% ipython --no-banner

In [1]: import numpy as np

In [2]: import numpy.linalg as la

In [3]: np.set_printoptions(precision=2, suppress=True, linewidth=140, sign=" ")

In [4]: M = np.loadtxt("data.csv", delimiter=",")

In [5]: M
Out[5]: 
array([[-8., -4., -8.,  5.,  2.,  0.,  1.,  5.,  8.,  9.,  9.,  4.,  2.,  6.],
       [ 1., -7.,  4., -2.,  1.,  4.,  9.,  8.,  2.,  3.,  4.,  6.,  0.,  5.],
       [ 8., -8., -1.,  4.,  3.,  4.,  5.,  1.,  5.,  7.,  0.,  9.,  7.,  7.],
       [ 0., -7.,  5.,  2.,  7.,  9.,  1.,  9.,  0.,  3.,  4.,  5.,  9.,  1.],
       [ 0.,  0.,  0.,  0.,  0.,  1.,  3.,  2.,  3.,  1.,  1.,  1.,  0.,  3.],
       [ 0.,  0.,  0.,  0.,  3.,  1.,  1.,  0.,  0.,  3.,  3.,  0.,  3.,  3.],
       [ 0.,  0.,  0.,  0.,  1.,  0.,  3.,  1.,  1.,  3.,  0.,  2.,  2.,  2.],
       [ 0.,  0.,  0.,  0.,  2.,  1.,  1.,  2.,  2.,  3.,  1.,  3.,  3.,  3.],
       [ 0.,  0.,  0.,  0.,  2.,  0.,  0.,  1.,  2.,  2.,  3.,  2.,  1.,  1.],
       [ 0.,  0.,  0.,  0.,  3.,  3.,  2.,  0.,  2.,  1.,  0.,  3.,  0.,  2.],
       [ 0.,  0.,  0.,  0.,  2.,  3.,  2.,  3.,  1.,  0.,  3.,  2.,  1.,  1.],
       [ 0.,  0.,  0.,  0.,  1.,  2.,  1.,  2.,  1.,  1.,  0.,  1.,  1.,  1.],
       [ 0.,  0.,  0.,  0.,  1.,  1.,  1.,  1.,  3.,  1.,  0.,  1.,  3.,  2.],
       [ 0.,  0.,  0.,  0.,  3.,  1.,  0.,  0.,  3.,  2.,  2.,  1.,  3.,  2.]])

In [6]: vec = np.array([3, 1, -1, 3, 3, -3, 3, 3, -1, -3, 3, 3, 2, -3])

In [7]: rhs = M @ vec

In [8]: coef, lr = np.zeros(14), 1 / la.norm(M, 2) ** 2

In [9]: for i in range(40):
   ...:     coef -= lr * M.T @ (M @ coef - rhs)
   ...:     if i % 10 == 0: print(i, round(la.norm(M @ coef - rhs), 2))
   ...: 
0 28.73
10 17.33
20 16.24
30 15.41

In [10]: round(la.cond(M), 2)
Out[10]: np.float64(593.39)

In [11]: vec = np.array([4, -5, 4, 4, 3, 4, -5, -3, -4, 2, -3, -5, 3, 4])

In [12]: rhs = M @ vec

In [13]: rhs
Out[13]: array([-69., -27.,  79.,  88., -23.,  26.,  -9.,   0., -13.,  -2., -17.,   0.,   1.,  11.])

In [14]: np.round(la.solve(M, M[:, 11]), 2) + 0
Out[14]: array([ 0.,  0.,  0.,  0.,  0.,  0.,  0.,  0.,  0.,  0.,  0.,  1.,  0.,  0.])

In [15]: np.round(la.solve(M.T, M[13]), 2) + 0
Out[15]: array([ 0.,  0.,  0.,  0.,  0.,  0.,  0.,  0.,  0.,  0.,  0.,  0.,  0.,  1.])

In [16]: rng = np.random.default_rng(17835)

In [17]: labels = rng.permutation(14)

In [18]: labels
Out[18]: array([ 13,   9,   3,  11,   4,   0,   1,  10,   8,   2,   7,   6,  12,   5])

In [19]: Y = M[labels][:, labels]

In [20]: np.sort(np.abs(la.eigvals(Y)))
Out[20]: array([  0.13,   1.18,   2.12,   2.12,   2.72,   2.87,   3.25,   3.25,   3.38,   4.82,   7.97,  10.45,  10.45,  15.58])

In [21]: np.allclose(Y, M)
Out[21]: False

In [22]: round(la.norm(M, 2) / la.norm(M), 2)
Out[22]: np.float64(0.79)

In [23]: [round(float(x), 2) for x in la.svd(M, compute_uv=False)[:3]]
Out[23]: [35.81, 18.15, 13.35]

In [24]: la.cond(M) > 100
Out[24]: np.True_

In [25]: np.trace(M)
Out[25]: np.float64(4.0)

In [26]: la.determinant(M)
Traceback (most recent call last):
  Cell In[26], line 1
    la.determinant(M)
AttributeError: module 'numpy.linalg' has no attribute 'determinant'
